$ python3 -q
>>> import numpy as np
>>> import numpy.linalg as la
>>> np.set_printoptions(suppress=True, linewidth=100)
>>> rnd = lambda a: np.round(a, 3) + 0
>>> X = np.loadtxt("sample11.csv", delimiter=",")
>>> X
array([[-1. , -0.4, -1.3,  0.8,  0.2,  0.9],
       [-0.1,  0.8, -2.5, -0.8,  1. , -0.9],
       [-1.7,  0.3, -0.7, -0.1, -1.8,  0.3],
       [-0.3,  0.1,  0.7, -1.2,  0.8, -0.5],
       [-0.4, -0.7,  0.8, -0.4, -0.7,  0.7],
       [-0.4, -0.2,  0.1,  0.3, -1.3, -0.9],
       [ 0. ,  0.2,  1.3, -2. , -0.6, -0.1],
       [ 1. ,  1. ,  1.2, -1.1, -1.9,  0. ],
       [ 0.9, -1.9, -0.6,  1.7, -0.6, -0.2],
       [ 0. , -0.3,  0.9, -0.5,  1.2, -0.6],
       [-0.6, -0.7, -0.5,  1.2,  0.1, -1.9],
       [ 0.4,  0.4,  1.6, -0.2, -0.7, -1.2],
       [-2.7, -0.3, -0.1,  0. ,  0.5,  2.7],
       [ 0.1, -0.9, -1.1, -0.8, -1.1,  0.1],
       [-2.5, -6. ,  4. , -3.5,  9. ,  4.5],
       [-0.2,  0. ,  0.5, -0.2, -0.5,  1. ],
       [-1.1, -1.2, -1.8,  0. ,  0.3, -1.9],
       [-0.6,  0.2, -1. , -1.3,  0.7,  1. ],
       [-0.6,  1.3, -0.9, -0.9, -0.6,  0.2],
       [ 1. , -0.3,  0.4,  0.2,  1.6,  0.8],
       [-2. , -2.1,  1.2,  0.3, -0.6, -0.5]])
>>> # row 14 dominates
>>> Xc = X - X.mean(axis=0)
>>> V = la.svd(Xc)[2][:1]
>>> out = Xc - Xc @ V.T @ V
>>> rnd(np.cov(Xc @ V.T, rowvar=False))
np.float64(8.941)
>>> rnd((Xc @ V.T).std(axis=0))
array([2.918])
>>> rnd(la.norm(out) / la.norm(Xc))
np.float64(0.589)
>>> rnd(np.diag(V.T @ V))
array([0.029, 0.18 , 0.098, 0.054, 0.5  , 0.139])
>>> la.norm(out, axis=1).round(6).argmax()
np.int64(12)
>>> gram = np.cov(X, rowvar=False)
>>> print(np.argwhere(np.triu(np.abs(np.corrcoef(X.T)) > 0.8, 1)))
[]
>>> rnd(la.eigvalsh(gram)[::-1])
array([8.941, 1.52 , 1.254, 1.088, 0.597, 0.301])
>>> rnd(np.polyfit(X[:, 3], X[:, 5], 1))
array([-0.662, -0.101])
>>> rnd(X[12] @ X[20])
np.float64(4.26)
>>> print(la.norm(X, axis=1).argmax())
14
>>> rnd(la.norm(X, "nuc"))
np.float64(35.717)
>>> lab = X[:, 5] > np.median(X[:, 5])
>>> u = X[lab].mean(axis=0) - X[~lab].mean(axis=0)
>>> lab.astype(int)
array([1, 0, 1, 0, 1, 0, 0, 0, 0, 0, 0, 0, 1, 1, 1, 1, 0, 1, 1, 1, 0])
>>> rnd((((X - X.mean(axis=0)) @ u > 0) == lab).mean())
np.float64(0.857)
>>> ((X - X.mean(axis=0)) @ u > 0).astype(int)
array([1, 0, 0, 0, 1, 0, 0, 0, 0, 0, 0, 0, 1, 0, 1, 1, 0, 1, 0, 1, 0])
>>> rnd(u)
array([-0.66 , -0.325, -0.085, -0.411,  0.939,  2.011])
>>> M = np.load("out4.npy")
>>> print(M)
[[ 0.42 -0.54  0.12  0.9  -0.12 -0.3 ]
 [ 0.14 -0.18  0.04  0.3  -0.04 -0.1 ]
 [ 0.28 -0.36  0.08  0.6  -0.08 -0.2 ]
 [ 0.42 -0.54  0.12  0.9  -0.12 -0.3 ]
 [-0.14  0.18 -0.04 -0.3   0.04  0.1 ]
 [ 0.77 -0.99  0.22  1.65 -0.22 -0.55]
 [ 0.42 -0.54  0.12  0.9  -0.12 -0.3 ]
 [ 0.07 -0.09  0.02  0.15 -0.02 -0.05]
 [-0.21  0.27 -0.06 -0.45  0.06  0.15]
 [ 0.35 -0.45  0.1   0.75 -0.1  -0.25]
 [-0.42  0.54 -0.12 -0.9   0.12  0.3 ]
 [ 0.14 -0.18  0.04  0.3  -0.04 -0.1 ]]
>>> # rows and columns are dependent
>>> d = la.norm(M[:, None] - M[None], axis=-1)
>>> print(rnd(la.norm(M, axis=1)))
[1.182 0.394 0.788 1.182 0.394 2.167 1.182 0.197 0.591 0.985 1.182 0.394]
>>> rnd(d[:5, :5])
array([[0.   , 0.788, 0.394, 0.   , 1.576],
       [0.788, 0.   , 0.394, 0.788, 0.788],
       [0.394, 0.394, 0.   , 0.394, 1.182],
       [0.   , 0.788, 0.394, 0.   , 1.576],
       [1.576, 0.788, 1.182, 1.576, 0.   ]])
>>> print(d.mean(axis=1).argmax())
10
>>> print(rnd(la.norm(M - M.mean(axis=0), axis=1)))
[0.657 0.131 0.263 0.657 0.919 1.641 0.657 0.328 1.116 0.46  1.707 0.131]
